In [1]: import numpy as np

In [2]: from numpy import linalg as LA

In [3]: np.set_printoptions(precision=3, suppress=True, linewidth=200, floatmode="fixed")

In [4]: X = np.load("dump.npy")

In [5]: print(X)
[[ 0.200 -0.067 -0.111 -0.379]
 [-0.067  0.022  0.037  0.126]
 [-0.111  0.037  0.062  0.210]
 [-0.379  0.126  0.210  0.715]]

In [6]: rng = np.random.default_rng(856298)

In [7]: lab = rng.permutation(4)

In [8]: print(lab)
[3 2 1 0]

In [9]: A2 = X[lab][:, lab]

In [10]: print(A2)
[[ 0.715  0.210  0.126 -0.379]
 [ 0.210  0.062  0.037 -0.111]
 [ 0.126  0.037  0.022 -0.067]
 [-0.379 -0.111 -0.067  0.200]]

In [11]: print(round(float(LA.det(A2)), 3), np.round(LA.det(X[lab]), 3))
0.0 -0.0

In [12]: print(np.allclose(A2, X))
False

In [13]: print(np.trace(A2))
1.0

In [14]: print((A2 - A2.T) / 2)
[[0.000 0.000 0.000 0.000]
 [0.000 0.000 0.000 0.000]
 [0.000 0.000 0.000 0.000]
 [0.000 0.000 0.000 0.000]]

In [15]: print(np.allclose(A2, A2.T))
True

In [16]: print(np.round(np.sort(np.abs(LA.eigvals(A2))), 3) + 0)
[0.000 0.000 0.000 1.000]

In [17]: print(np.allclose(A2 @ A2.T, A2.T @ A2))
True

In [18]: hat = np.triu(np.array([[3, 1, 3, 4], [3, 0, 3, 2], [2, 0, 4, 0], [1, 2, 4, 0]]), 1) + np.eye(4)

In [19]: A2 = hat @ X @ LA.inv(hat)

In [20]: print(LA.matrix_rank(A2))
1

In [21]: print(np.trace(A2), np.trace(X))
1.0 1.0

In [22]: M = np.array([[-6, -1, 5, -3, -6, 7, -7, 6, 0, -5, 6, -4, -8, 4],
    ...:     [-4, 3, 3, -8, 1, -6, 0, 8, -9, 7, -7, 6, -3, 1],
    ...:     [-7, -8, 9, -8, 7, 9, 7, -2, -4, 4, -2, -5, -1, 9],
    ...:     [1, 0, 7, -5, -9, 0, -1, -9, -5, -7, -5, 0, 1, -3],
    ...:     [-9, 2, -7, -5, -4, 8, 7, -6, -1, 4, 5, 5, -8, -6],
    ...:     [-5, 9, 2, -3, 7, 1, -7, -2, 2, 9, 6, -1, -1, -2],
    ...:     [4, -9, 6, -5, -9, -6, -5, 8, -5, -1, 8, -3, -4, 2],
    ...:     [3, 6, -3, 9, 6, -9, -7, -9, -8, 9, 4, 1, 6, -6]])

In [23]: M[-1] = M[0] + -1 * M[1]

In [24]: print(M)
[[ -6  -1   5  -3  -6   7  -7   6   0  -5   6  -4  -8   4]
 [ -4   3   3  -8   1  -6   0   8  -9   7  -7   6  -3   1]
 [ -7  -8   9  -8   7   9   7  -2  -4   4  -2  -5  -1   9]
 [  1   0   7  -5  -9   0  -1  -9  -5  -7  -5   0   1  -3]
 [ -9   2  -7  -5  -4   8   7  -6  -1   4   5   5  -8  -6]
 [ -5   9   2  -3   7   1  -7  -2   2   9   6  -1  -1  -2]
 [  4  -9   6  -5  -9  -6  -5   8  -5  -1   8  -3  -4   2]
 [ -2  -4   2   5  -7  13  -7  -2   9 -12  13 -10  -5   3]]

In [25]: print(round(float(LA.norm(M)), 3))
62.642

In [26]: print(np.diff(M, axis=0))
[[  2   4  -2  -5   7 -13   7   2  -9  12 -13  10   5  -3]
 [ -3 -11   6   0   6  15   7 -10   5  -3   5 -11   2   8]
 [  8   8  -2   3 -16  -9  -8  -7  -1 -11  -3   5   2 -12]
 [-10   2 -14   0   5   8   8   3   4  11  10   5  -9  -3]
 [  4   7   9   2  11  -7 -14   4   3   5   1  -6   7   4]
 [  9 -18   4  -2 -16  -7   2  10  -7 -10   2  -2  -3   4]
 [ -6   5  -4  10   2  19  -2 -10  14 -11   5  -7  -1   1]]

In [27]: print(M.mean(axis=0))
[-3.500 -1.000  3.375 -4.000 -2.500  3.250 -1.625  0.125 -1.625 -0.125  3.000 -1.500 -3.625  1.000]

In [28]: print(np.count_nonzero(M))
107
